$ python -q
>>> import numpy as np
>>> from numpy import linalg as LA
>>> np.set_printoptions(suppress=True, linewidth=160)
>>> F = np.load("sample9.npy")
>>> F
array([[ 0. ,  1.5,  1.9, -1.6,  0. ,  0.4, -2. ,  0.3, -0.5,  1.3,  0. , -2.3],
       [ 0.5, -2.1, -0.6, -0.3, -0.3, -1.8,  5. ,  0.4, -0.3,  0.5, -0.4,  1.3],
       [ 0.4,  0.2, -0.7,  0.4, -1.6, -0.2,  7. ,  0.3, -2.8, -1.2, -0.3, -0.9],
       [ 0.1,  0.2, -0.1,  0.7,  0.1, -0.8, -2. ,  0.8, -0.8, -0.9,  1.5, -0.1],
       [-0.8,  0.2, -1.2,  0.3,  1.5,  0.8, -6. , -0.9,  0.9,  0.7, -0.3,  0.1],
       [ 0.7, -0.6,  0.1,  0.6, -0.3,  1.2, 16. ,  0.3, -1. , -1. , -2. , -0.3],
       [-0.5, -0.1, -0.3, -1.6,  0.2,  0.1, -8. ,  0.8,  0.1, -0.8,  1.6, -0.7]])
>>> w1 = np.array([[9, -6, 4, -3],
...     [-6, -4, 1, -3],
...     [-2, 1, -6, -3],
...     [-3, -7, -9, 2],
...     [5, 4, 3, 6],
...     [8, -7, 9, 5],
...     [0, -9, 8, -9],
...     [6, -4, 9, 8],
...     [-7, 0, -5, 8],
...     [-4, 4, -8, 0],
...     [5, -3, -9, -1],
...     [3, -8, 3, 6]])
>>> c = np.array([2, -3, 6, -7])
>>> hid = np.maximum(F @ w1 + c, 0)
>>> LA.matrix_rank(hid)
np.int64(4)
>>> Z = np.array([[2, 5, -4], [1, -4, -9], [-9, 5, 2], [2, 8, 7]])
>>> (hid @ Z).round(6).argmax(axis=1)
array([0, 1, 1, 1, 1, 1, 1])
>>> t = np.radians(60)
>>> r_ = np.eye(12)
>>> r_[2, 2] = r_[7, 7] = np.cos(t)
>>> r_[2, 7], r_[7, 2] = -np.sin(t), np.sin(t)
>>> r_.round(3)
array([[ 1.   ,  0.   ,  0.   ,  0.   ,  0.   ,  0.   ,  0.   ,  0.   ,  0.   ,  0.   ,  0.   ,  0.   ],
       [ 0.   ,  1.   ,  0.   ,  0.   ,  0.   ,  0.   ,  0.   ,  0.   ,  0.   ,  0.   ,  0.   ,  0.   ],
       [ 0.   ,  0.   ,  0.5  ,  0.   ,  0.   ,  0.   ,  0.   , -0.866,  0.   ,  0.   ,  0.   ,  0.   ],
       [ 0.   ,  0.   ,  0.   ,  1.   ,  0.   ,  0.   ,  0.   ,  0.   ,  0.   ,  0.   ,  0.   ,  0.   ],
       [ 0.   ,  0.   ,  0.   ,  0.   ,  1.   ,  0.   ,  0.   ,  0.   ,  0.   ,  0.   ,  0.   ,  0.   ],
       [ 0.   ,  0.   ,  0.   ,  0.   ,  0.   ,  1.   ,  0.   ,  0.   ,  0.   ,  0.   ,  0.   ,  0.   ],
       [ 0.   ,  0.   ,  0.   ,  0.   ,  0.   ,  0.   ,  1.   ,  0.   ,  0.   ,  0.   ,  0.   ,  0.   ],
       [ 0.   ,  0.   ,  0.866,  0.   ,  0.   ,  0.   ,  0.   ,  0.5  ,  0.   ,  0.   ,  0.   ,  0.   ],
       [ 0.   ,  0.   ,  0.   ,  0.   ,  0.   ,  0.   ,  0.   ,  0.   ,  1.   ,  0.   ,  0.   ,  0.   ],
       [ 0.   ,  0.   ,  0.   ,  0.   ,  0.   ,  0.   ,  0.   ,  0.   ,  0.   ,  1.   ,  0.   ,  0.   ],
       [ 0.   ,  0.   ,  0.   ,  0.   ,  0.   ,  0.   ,  0.   ,  0.   ,  0.   ,  0.   ,  1.   ,  0.   ],
       [ 0.   ,  0.   ,  0.   ,  0.   ,  0.   ,  0.   ,  0.   ,  0.   ,  0.   ,  0.   ,  0.   ,  1.   ]])
>>> M2 = F @ r_.T
>>> round(float(LA.det(r_)), 3), np.trace(r_)
(1.0, np.float64(11.0))
>>> (r_ != 0).astype(int)
array([[1, 0, 0, 0, 0, 0, 0, 0, 0, 0, 0, 0],
       [0, 1, 0, 0, 0, 0, 0, 0, 0, 0, 0, 0],
       [0, 0, 1, 0, 0, 0, 0, 1, 0, 0, 0, 0],
       [0, 0, 0, 1, 0, 0, 0, 0, 0, 0, 0, 0],
       [0, 0, 0, 0, 1, 0, 0, 0, 0, 0, 0, 0],
       [0, 0, 0, 0, 0, 1, 0, 0, 0, 0, 0, 0],
       [0, 0, 0, 0, 0, 0, 1, 0, 0, 0, 0, 0],
       [0, 0, 1, 0, 0, 0, 0, 1, 0, 0, 0, 0],
       [0, 0, 0, 0, 0, 0, 0, 0, 1, 0, 0, 0],
       [0, 0, 0, 0, 0, 0, 0, 0, 0, 1, 0, 0],
       [0, 0, 0, 0, 0, 0, 0, 0, 0, 0, 1, 0],
       [0, 0, 0, 0, 0, 0, 0, 0, 0, 0, 0, 1]])
>>> x0 = np.array([2, 1, -1, -3, -2, -3, 3, -3, 2, 0, 2, -1])
>>> np.round(F @ (2 * x0), 3)
array([ -4.8,  35. ,  38.2, -12.6, -41.4,  74.6, -38. ])
>>> np.round(np.einsum("ij,j->i", F, x0), 3)
array([ -2.4,  17.5,  19.1,  -6.3, -20.7,  37.3, -19. ])
>>> np.round((F * x0).sum(axis=1), 3)
array([ -2.4,  17.5,  19.1,  -6.3, -20.7,  37.3, -19. ])
>>> np.round(F @ np.ones(12), 3)
array([-1. ,  1.9,  0.6, -1.3, -4.7, 13.7, -9.2])
>>> LA.norm(F @ x0) <= LA.norm(F, 2) * LA.norm(x0) + 1e-9
np.True_
>>> f, g = F[3], F[0]
>>> f @ f
np.float64(9.55)
>>> f @ g
np.float64(2.37)
>>> pr = (f @ g) / (f @ f) * f
>>> round(float(LA.norm(f + g) ** 2 + LA.norm(f - g) ** 2), 3)
58.9
>>> (g - pr) @ f
np.float64(0.0)
>>> np.round(g - pr, 3)
array([-0.025,  1.45 ,  1.925, -1.774, -0.025,  0.599, -1.504,  0.101, -0.301,  1.523, -0.372, -2.275])
>>> pr.round(3)
array([ 0.025,  0.05 , -0.025,  0.174,  0.025, -0.199, -0.496,  0.199, -0.199, -0.223,  0.372, -0.025])
>>> J = np.load("test11.npy")
>>> J
array([[ 26,  -7,  -4,  -9,  -9,  -6,   9,   3,   1],
       [  5, -36,  -9,  -2,   7,  -3,  -8,  -7,   0],
       [  0,  -8, -10,   7,  -7,  -3,   4,  -2,   3],
       [  3,  -7,   7,   9,   0,  -6,  -5,  -7,  -3],
       [  4,   2,   3,   7, -39,   0,  -3,   6,   7],
       [ -5,  -3,  -2,  -3,  -1, -15,   2,   4,   3],
       [ -1,  -4,  -3,   2,  -7,  -9,  16,   8,   5],
       [  2,  -6,  -7,   9,   7,   3,   2,  -1,   0],
       [  6,   0,  -7,  -5,  -4,  -8,   6,  -2,  -4]])
>>> rng = np.random.default_rng(31846)
>>> idx = rng.permutation(9)
>>> M2 = J[:, idx] * rng.choice([-1, 1], 9)
>>> M2
array([[  9,   6,  -4,  -9,  -9,  -3, -26,   1,  -7],
       [  2,   3,  -9,   7,   8,   7,  -5,   0, -36],
       [ -7,   3, -10,  -7,  -4,   2,   0,   3,  -8],
       [ -9,   6,   7,   0,   5,   7,  -3,  -3,  -7],
       [ -7,   0,   3, -39,   3,  -6,  -4,   7,   2],
       [  3,  15,  -2,  -1,  -2,  -4,   5,   3,  -3],
       [ -2,   9,  -3,  -7, -16,  -8,   1,   5,  -4],
       [ -9,  -3,  -7,   7,  -2,   1,  -2,   0,  -6],
       [  5,   8,  -7,  -4,  -6,   2,  -6,  -4,   0]])
>>> left, _, VT = LA.svd(J.T @ M2)
>>> np.round(left @ VT, 3) + 0
array([[ 0.,  0.,  0.,  0.,  0.,  0., -1.,  0.,  0.],
       [ 0.,  0.,  0.,  0.,  0.,  0.,  0.,  0.,  1.],
       [ 0.,  0.,  1.,  0.,  0.,  0.,  0.,  0.,  0.],
       [-1.,  0.,  0.,  0.,  0.,  0.,  0.,  0.,  0.],
       [ 0.,  0.,  0.,  1.,  0.,  0.,  0.,  0.,  0.],
       [ 0., -1.,  0.,  0.,  0.,  0.,  0.,  0.,  0.],
       [ 0.,  0.,  0.,  0., -1.,  0.,  0.,  0.,  0.],
       [ 0.,  0.,  0.,  0.,  0., -1.,  0.,  0.,  0.],
       [ 0.,  0.,  0.,  0.,  0.,  0.,  0.,  1.,  0.]])
>>> np.round(LA.lstsq(J, M2)[0], 3) + 0
array([[ 0.,  0.,  0.,  0.,  0.,  0., -1.,  0.,  0.],
       [ 0.,  0.,  0.,  0.,  0.,  0.,  0.,  0.,  1.],
       [ 0.,  0.,  1.,  0.,  0.,  0.,  0.,  0.,  0.],
       [-1.,  0.,  0.,  0.,  0.,  0.,  0.,  0.,  0.],
       [ 0.,  0.,  0.,  1.,  0.,  0.,  0.,  0.,  0.],
       [ 0., -1.,  0.,  0.,  0.,  0.,  0.,  0.,  0.],
       [ 0.,  0.,  0.,  0., -1.,  0.,  0.,  0.,  0.],
       [ 0.,  0.,  0.,  0.,  0., -1.,  0.,  0.,  0.],
       [ 0.,  0.,  0.,  0.,  0.,  0.,  0.,  1.,  0.]])
>>> M2 = np.array([[2, 0],
...     [3, 3],
...     [2, 0],
...     [2, 2],
...     [3, 2],
...     [3, 0],
...     [3, 1],
...     [1, 2],
...     [2, 1],
...     [1, 1],
...     [1, 2],
...     [1, 1]])
>>> np.vstack([F, M2.T]).shape
(9, 12)
>>> np.round(np.einsum("ij->j", F), 3)
array([ 0.4, -0.7, -0.9, -1.5, -0.4, -0.3, 10. ,  2. , -4.4, -1.4,  0.1, -2.9])
>>> np.round(np.einsum("ij,ij->i", F, F), 3)
array([ 19.9 ,  35.79,  62.72,   9.55,  43.31, 264.93,  71.3 ])
>>> data = np.load("dump.npy")
>>> data
array([[2, 0, 2, 2, 2, 2, 2, 1, 0, 0, 2],
       [2, 2, 0, 2, 2, 2, 2, 2, 1, 0, 0],
       [0, 2, 2, 0, 2, 2, 2, 2, 2, 1, 0],
       [0, 0, 2, 2, 0, 2, 2, 2, 2, 2, 1],
       [1, 0, 0, 2, 2, 0, 2, 2, 2, 2, 2],
       [2, 1, 0, 0, 2, 2, 0, 2, 2, 2, 2],
       [2, 2, 1, 0, 0, 2, 2, 0, 2, 2, 2],
       [2, 2, 2, 1, 0, 0, 2, 2, 0, 2, 2],
       [2, 2, 2, 2, 1, 0, 0, 2, 2, 0, 2],
       [2, 2, 2, 2, 2, 1, 0, 0, 2, 2, 0],
       [0, 2, 2, 2, 2, 2, 1, 0, 0, 2, 2]])
>>> idx = rng.permutation(11)
>>> M2 = data[:, idx] * rng.choice([-1, 1], 11)
>>> M2
array([[ 0, -2,  2, -2,  2, -2,  0,  1, -2, -2,  0],
       [-2,  0,  0, -2,  2, -2, -1,  2, -2, -2,  0],
       [-2,  0,  2, -2,  2,  0, -2,  2, -2,  0,  1],
       [ 0, -1,  2, -2,  2,  0, -2,  2,  0, -2,  2],
       [ 0, -2,  0, -2,  0, -1, -2,  2, -2, -2,  2],
       [-1, -2,  0,  0,  2, -2, -2,  2, -2,  0,  2],
       [-2, -2,  1, -2,  2, -2, -2,  0,  0,  0,  2],
       [-2, -2,  2, -2,  0, -2,  0,  2,  0, -1,  2],
       [-2, -2,  2,  0,  0, -2, -2,  2, -1, -2,  0],
       [-2,  0,  2,  0,  1, -2, -2,  0, -2, -2,  2],
       [-2, -2,  2, -1,  2,  0,  0,  0, -2, -2,  2]])
>>> left, _, VT = LA.svd(data.T @ M2)
>>> idx
array([ 1, 10,  2,  6,  5,  0,  8,  7,  4,  3,  9])
>>> T = np.stack([M2, 3 * M2, M2[::-1]])
>>> T.sum(axis=0)
array([[ -2, -10,  10,  -9,  10,  -8,   0,   4, -10, -10,   2],
       [-10,   0,   2,  -8,   9, -10,  -6,   8, -10, -10,   2],
       [-10,  -2,  10,  -8,   8,  -2, -10,  10,  -9,  -2,   4],
       [ -2,  -6,  10, -10,   8,  -2,  -8,  10,   0,  -9,  10],
       [ -2, -10,   1, -10,   2,  -6, -10,   8,  -8,  -8,  10],
       [ -5, -10,   0,   0,  10, -10, -10,  10, -10,   0,  10],
       [ -8, -10,   4, -10,   8,  -9, -10,   2,  -2,  -2,  10],
       [ -8,  -9,  10, -10,   2,  -8,  -2,  10,   0,  -6,  10],
       [-10,  -8,  10,  -2,   2,  -8, -10,  10,  -6,  -8,   1],
       [-10,   0,   8,  -2,   6, -10,  -9,   2, -10, -10,   8],
       [ -8, -10,  10,  -6,  10,  -2,   0,   1, -10, -10,   8]])
>>> T.shape
(3, 11, 11)
>>> np.round(LA.norm(T, axis=(1, 2)), 3)
array([17.861, 53.582, 17.861])
>>> np.einsum("bij,cij->bc", T, T)
array([[ 319,  957,  225],
       [ 957, 2871,  675],
       [ 225,  675,  319]])
>>> LA.matrix_rank(T)
array([11, 11, 11])
